$ python -q
>>> import numpy as np
>>> from numpy import linalg as LA
>>> np.set_printoptions(precision=4, suppress=True, linewidth=100, floatmode="fixed")
>>> def rd(a):
...     return np.round(a, 4) + 0
... 
>>> f = np.array([3, 3, 1])
>>> data = np.array([np.roll(f, i) for i in range(3)])
>>> data
array([[3, 3, 1],
       [1, 3, 3],
       [3, 1, 3]])
>>> U, sigma, VT = LA.svd(data, full_matrices=False)
>>> rd(U.T @ U)
array([[1.0000, 0.0000, 0.0000],
       [0.0000, 1.0000, 0.0000],
       [0.0000, 0.0000, 1.0000]])
>>> rd(np.cumsum(sigma ** 2) / np.sum(sigma ** 2))
array([0.8596, 0.9298, 1.0000])
>>> rd(np.fft.fft(data[0]))
array([7.0000+0.0000j, 1.0000-1.7321j, 1.0000+1.7321j])
>>> np.allclose(data @ data.T, data.T @ data)
True
>>> data @ (-1.0) ** np.arange(3)
array([1.0000, 1.0000, 5.0000])
>>> rng = np.random.default_rng(50)
>>> A2 = data + rng.integers(-2, 3, (3, 1)) @ rng.integers(-2, 3, (1, 3))
>>> A2
array([[5, 5, 1],
       [3, 5, 3],
       [5, 3, 3]])
>>> A2 - data
array([[2, 2, 0],
       [2, 2, 0],
       [2, 2, 0]])
>>> rd(LA.svd(A2 - data, compute_uv=False))
array([4.8990, 0.0000, 0.0000])
>>> LA.matrix_rank(A2 - data, tol=1e-8)
np.int64(1)
>>> arr = np.loadtxt("dump.csv", delimiter=",")
>>> arr
array([[ 8.0000,  4.0000,  4.0000],
       [-8.0000, -4.0000, -4.0000],
       [16.0000,  8.0000,  8.0000],
       [16.0000,  8.0000,  8.0000],
       [24.0000, 12.0000, 12.0000]])
>>> w1 = np.array([[-3, 6, -5, 3, -2], [6, -7, -4, 0, 3], [4, 4, -7, 9, -4]])
>>> c = np.array([1, 0, 1, 0, 1])
>>> H = np.maximum(arr @ w1 + c, 0)
>>> LA.matrix_rank(H)
np.int64(3)
>>> H
array([[ 17.0000,  36.0000,   0.0000,  60.0000,   0.0000],
       [  0.0000,   0.0000,  85.0000,   0.0000,  21.0000],
       [ 33.0000,  72.0000,   0.0000, 120.0000,   0.0000],
       [ 33.0000,  72.0000,   0.0000, 120.0000,   0.0000],
       [ 49.0000, 108.0000,   0.0000, 180.0000,   0.0000]])
>>> C = np.array([[0, 0], [-1, 1], [0, -2], [0, 3], [2, -2]])
>>> w1 @ C
array([[-10,  29],
       [ 13,  -5],
       [-12,  53]])
>>> H @ C
array([[ -36.0000,  216.0000],
       [  42.0000, -212.0000],
       [ -72.0000,  432.0000],
       [ -72.0000,  432.0000],
       [-108.0000,  648.0000]])
>>> (H @ C).round(6).argmax(axis=1)
array([1, 0, 1, 1, 1])
>>> M = np.loadtxt("m.csv", delimiter=",")
>>> M
array([[ 2.0125,  2.0155, -0.0515],
       [ 2.1222,  2.0165,  0.0741],
       [ 1.9220,  1.9230,  0.0409],
       [ 1.9925,  1.9899, -0.0292],
       [ 2.0391,  1.9287,  0.0539],
       [ 1.9955,  2.0278,  0.0613],
       [ 2.0063,  2.0127,  0.0416],
       [ 2.0528,  1.9499, -0.0332],
       [ 1.9786,  1.9683,  0.0061],
       [ 1.9488,  2.0225, -0.0094],
       [ 1.9843,  1.9710, -0.0381],
       [ 1.9424,  1.9435, -0.0054],
       [ 1.9682,  2.0792, -0.0057],
       [ 2.0127,  2.0086,  0.0210],
       [ 2.0013,  2.0354,  0.0477],
       [ 2.0369,  1.9488,  0.0475],
       [ 1.9535,  1.9560,  0.0194],
       [ 2.0277,  1.9636, -0.0223],
       [ 1.9741,  2.0683, -0.0376],
       [ 2.0443,  2.0133, -0.0192],
       [ 1.9831,  2.0355, -0.0003],
       [ 1.8928,  2.0477,  0.0058],
       [ 2.0159,  2.0371,  0.0376],
       [ 2.0724,  1.9903,  0.0400]])
>>> x0 = np.array([-1, 1, 0])
>>> target = M @ x0
>>> c, lr = np.zeros(3), 1 / LA.norm(M, 2) ** 2
>>> for i in range(250):
...     c -= lr * M.T @ (M @ c - target)
...     if i % 50 == 0: print(i, round(LA.norm(M @ c - target), 4))
... 
0 0.3314
50 0.3265
100 0.3217
150 0.317
200 0.3123
>>> rd(LA.cond(M))
np.float64(85.4036)
